$ ipython --no-banner

In [1]: import numpy as np

In [2]: import numpy.linalg as la

In [3]: np.set_printoptions(suppress=True, linewidth=120)

In [4]: rd = lambda a: np.round(a, 3) + 0

In [5]: W0 = np.cumsum(np.array([[0, 3, 3],
   ...:     [0, 0, 2],
   ...:     [0, 3, 0],
   ...:     [2, 0, 2],
   ...:     [0, 3, 2],
   ...:     [1, 3, 3],
   ...:     [1, 2, 2],
   ...:     [1, 1, 1],
   ...:     [2, 1, 3],
   ...:     [2, 0, 0],
   ...:     [2, 2, 3],
   ...:     [2, 1, 3],
   ...:     [3, 1, 1],
   ...:     [2, 1, 1],
   ...:     [1, 2, 1],
   ...:     [1, 1, 0],
   ...:     [1, 1, 0],
   ...:     [1, 2, 3],
   ...:     [1, 0, 0],
   ...:     [2, 3, 2],
   ...:     [0, 1, 0],
   ...:     [0, 0, 1],
   ...:     [3, 3, 1],
   ...:     [3, 2, 1],
   ...:     [1, 0, 1],
   ...:     [0, 1, 0]]), axis=0)

In [6]: W0
Out[6]: 
array([[ 0,  3,  3],
       [ 0,  3,  5],
       [ 0,  6,  5],
       [ 2,  6,  7],
       [ 2,  9,  9],
       [ 3, 12, 12],
       [ 4, 14, 14],
       [ 5, 15, 15],
       [ 7, 16, 18],
       [ 9, 16, 18],
       [11, 18, 21],
       [13, 19, 24],
       [16, 20, 25],
       [18, 21, 26],
       [19, 23, 27],
       [20, 24, 27],
       [21, 25, 27],
       [22, 27, 30],
       [23, 27, 30],
       [25, 30, 32],
       [25, 31, 32],
       [25, 31, 33],
       [28, 34, 34],
       [31, 36, 35],
       [32, 36, 36],
       [32, 37, 36]])

In [7]: C = W0[[17, 1]].astype(float)

In [8]: for _ in range(6):
   ...:     lab = la.norm(W0[:, None] - C, axis=-1).argmin(axis=1)
   ...:     C = np.array([W0[lab == j].mean(axis=0) for j in range(2)])
   ...: 

In [9]: lab
Out[9]: array([1, 1, 1, 1, 1, 1, 1, 1, 1, 1, 1, 0, 0, 0, 0, 0, 0, 0, 0, 0, 0, 0, 0, 0, 0, 0])

In [10]: rd(C[1] - C[0])
Out[10]: array([-19.424, -17.339, -18.721])

In [11]: np.bincount(lab)
Out[11]: array([15, 11])
